In [1]: import numpy as np

In [2]: np.set_printoptions(precision=3, suppress=True, linewidth=120, legacy="1.25")

In [3]: J = np.load("arr.npy")

In [4]: J
Out[4]: 
array([[ 8,  0,  0,  0,  0,  0,  0,  0],
       [ 0,  6,  0,  0,  0,  0,  0,  0],
       [ 0,  0, -6,  0,  0,  0,  0,  0],
       [ 0,  0,  0,  3,  0,  0,  0,  0],
       [ 0,  0,  0,  0, -9,  0,  0,  0],
       [ 0,  0,  0,  0,  0,  8,  0,  0],
       [ 0,  0,  0,  0,  0,  0, -6,  0],
       [ 0,  0,  0,  0,  0,  0,  0,  5]])

In [5]: # splits into 8 blocks

In [6]: np.all(np.linalg.eigvalsh(J) > 0)
Out[6]: False

In [7]: np.linalg.svd(J, compute_uv=False)
Out[7]: array([9., 8., 8., 6., 6., 6., 5., 3.])

In [8]: np.linalg.pinv(J)
Out[8]: 
array([[ 0.125,  0.   ,  0.   ,  0.   ,  0.   ,  0.   ,  0.   ,  0.   ],
       [ 0.   ,  0.167,  0.   ,  0.   ,  0.   ,  0.   ,  0.   ,  0.   ],
       [ 0.   ,  0.   , -0.167,  0.   ,  0.   ,  0.   ,  0.   ,  0.   ],
       [ 0.   ,  0.   ,  0.   ,  0.333,  0.   ,  0.   ,  0.   ,  0.   ],
       [ 0.   ,  0.   ,  0.   ,  0.   , -0.111,  0.   ,  0.   ,  0.   ],
       [ 0.   ,  0.   ,  0.   ,  0.   ,  0.   ,  0.125,  0.   ,  0.   ],
       [ 0.   ,  0.   ,  0.   ,  0.   ,  0.   ,  0.   , -0.167,  0.   ],
       [ 0.   ,  0.   ,  0.   ,  0.   ,  0.   ,  0.   ,  0.   ,  0.2  ]])

In [9]: m1 = np.load("dump.npy")

In [10]: print(m1)
[[  0.031  -0.053   0.495   1.289]
 [  0.005  -0.141  -2.25    2.321]
 [ -0.004  -0.222  -0.585  -2.056]
 [ -0.026  -0.02   -1.582  -4.384]
 [  0.045   0.123  -2.503   4.703]
 [ -0.062  -0.267  -1.331  12.201]
 [  0.03   -0.121   1.796   4.09 ]
 [  0.001   0.241  -0.102  -8.15 ]
 [  0.039  -0.215   1.671  -7.868]
 [  0.01    0.07   -0.522   4.126]
 [ -0.025   0.311   0.621 -10.301]
 [ -0.003  -0.206   1.729  -7.864]
 [  0.058   0.248  -0.59   -9.346]
 [ -0.028  -0.275  -0.185   2.106]
 [  0.03    0.087   0.374   3.86 ]
 [ -0.071   0.03    0.026  -1.513]
 [ -0.027  -0.198  -0.27    3.774]
 [  0.03    0.044  -0.376   3.631]
 [ -0.074   0.165  -2.822   3.602]
 [ -0.036  -0.004   0.784   6.037]
 [ -0.03    0.015  -1.285   6.938]
 [  0.043  -0.017   1.818   5.798]
 [ -0.083  -0.199   0.13   -2.884]
 [  0.022  -0.192  -0.907  -3.314]
 [  0.055  -0.14    0.234   6.984]
 [  0.023  -0.14   -0.534 -11.37 ]
 [ -0.056   0.112   0.021   2.107]
 [  0.001  -0.042   0.395   1.627]
 [ -0.038   0.002   0.802   0.923]
 [ -0.059  -0.006  -0.129 -11.328]
 [ -0.04   -0.301  -2.406  -5.588]
 [  0.049   0.077   0.229  -9.395]
 [  0.067   0.1    -0.127   5.936]]

In [11]: # column 3 is much longer than the rest

In [12]: Y = np.c_[m1[:, :3] @ np.array([[3, 8, 6], [-6, -6, -2], [4, -4, -4]]), np.array([3, 2, 0, 0, -1, 1, 3, 0, 3, -3, 0, 0, 0, -3, 0, 0, -1, -3, 2, -2, -1, -3, 3, 0, 2, -1, 3, 2, 0, 3, 1, -1, 3])]

In [13]: Y
Out[13]: 
array([[  2.391,  -1.414,  -1.688,   3.   ],
       [ -8.139,   9.886,   9.312,   2.   ],
       [ -1.02 ,   3.64 ,   2.76 ,   0.   ],
       [ -6.286,   6.24 ,   6.212,   0.   ],
       [-10.615,   9.634,  10.036,  -1.   ],
       [ -3.908,   6.43 ,   5.486,   1.   ],
       [  8.   ,  -6.218,  -6.762,   3.   ],
       [ -1.851,  -1.03 ,  -0.068,   0.   ],
       [  8.091,  -5.082,  -6.02 ,   3.   ],
       [ -2.478,   1.748,   2.008,  -3.   ],
       [  0.543,  -4.55 ,  -3.256,   0.   ],
       [  8.143,  -5.704,  -6.522,   0.   ],
       [ -3.674,   1.336,   2.212,   0.   ],
       [  0.826,   2.166,   1.122,  -3.   ],
       [  1.064,  -1.778,  -1.49 ,   0.   ],
       [ -0.289,  -0.852,  -0.59 ,   0.   ],
       [  0.027,   2.052,   1.314,  -1.   ],
       [ -1.678,   1.48 ,   1.596,  -3.   ],
       [-12.5  ,   9.706,  10.514,   2.   ],
       [  3.052,  -3.4  ,  -3.344,  -2.   ],
       [ -5.32 ,   4.81 ,   4.93 ,  -1.   ],
       [  7.503,  -6.826,  -6.98 ,  -3.   ],
       [  1.465,   0.01 ,  -0.62 ,   3.   ],
       [ -2.41 ,   4.956,   4.144,   0.   ],
       [  1.941,   0.344,  -0.326,   2.   ],
       [ -1.227,   3.16 ,   2.554,  -1.   ],
       [ -0.756,  -1.204,  -0.644,   3.   ],
       [  1.835,  -1.32 ,  -1.49 ,   2.   ],
       [  3.082,  -3.524,  -3.44 ,   0.   ],
       [ -0.657,   0.08 ,   0.174,   3.   ],
       [ -7.938,  11.11 ,   9.986,   1.   ],
       [  0.601,  -0.986,  -0.776,  -1.   ],
       [ -0.907,   0.444,   0.71 ,   3.   ]])

In [14]: np.round(np.linalg.lstsq(m1, Y[:, 0])[0], 3) + 0
Out[14]: array([ 3., -6.,  4.,  0.])

In [15]: print(np.round(np.linalg.norm(Y - m1 @ np.linalg.lstsq(m1, Y)[0], axis=0), 3) + 0)
[ 0.     0.     0.    10.964]
